$ python -q
>>> import numpy as np
>>> from numpy import linalg as LA
>>> np.set_printoptions(suppress=True, linewidth=120)
>>> A = np.load("arr.npy")
>>> A
array([[ 0.9, -0.5,  0.2],
       [-2.4,  2.1, -6.3],
       [-0.5,  0.9, -1.1],
       [-0.3, -0.1, -2.6],
       [-0.6,  1. ,  0.1],
       [-0.7, -1.2,  0.8],
       [-1. , -1.8,  0.4],
       [-1.2,  1.1, -1.4],
       [-0.4,  0.9, -0.6],
       [ 0. , -0.6,  1.4],
       [-1.6,  1.1,  1. ],
       [-0.4, -0.2, -0.1],
       [-1.1,  1.1,  0.4],
       [ 1.6,  0.3, -1.2],
       [ 0.8, -0.6,  0.9],
       [-0.4,  0.2,  1.1],
       [-0.5,  0.7, -0.5],
       [ 0.8,  0. ,  0.2]])
>>> np.unravel_index(np.abs(A).argmax(), A.shape)
(np.int64(1), np.int64(2))
>>> np.round(A.sum(axis=0), 1)
array([-7. ,  4.4, -7.3])
>>> np.zeros(18, 3)
Traceback (most recent call last):
  File "<python-input-7>", line 1, in <module>
    np.zeros(18, 3)
    ~~~~~~~~^^^^^^^
TypeError: Cannot interpret '3' as a data type
>>> LA.matrix_rank(A)
np.int64(3)
>>> np.count_nonzero(A)
np.int64(52)
>>> LA.rank(A)
Traceback (most recent call last):
  File "<python-input-10>", line 1, in <module>
    LA.rank(A)
    ^^^^^^^
AttributeError: module 'numpy.linalg' has no attribute 'rank'
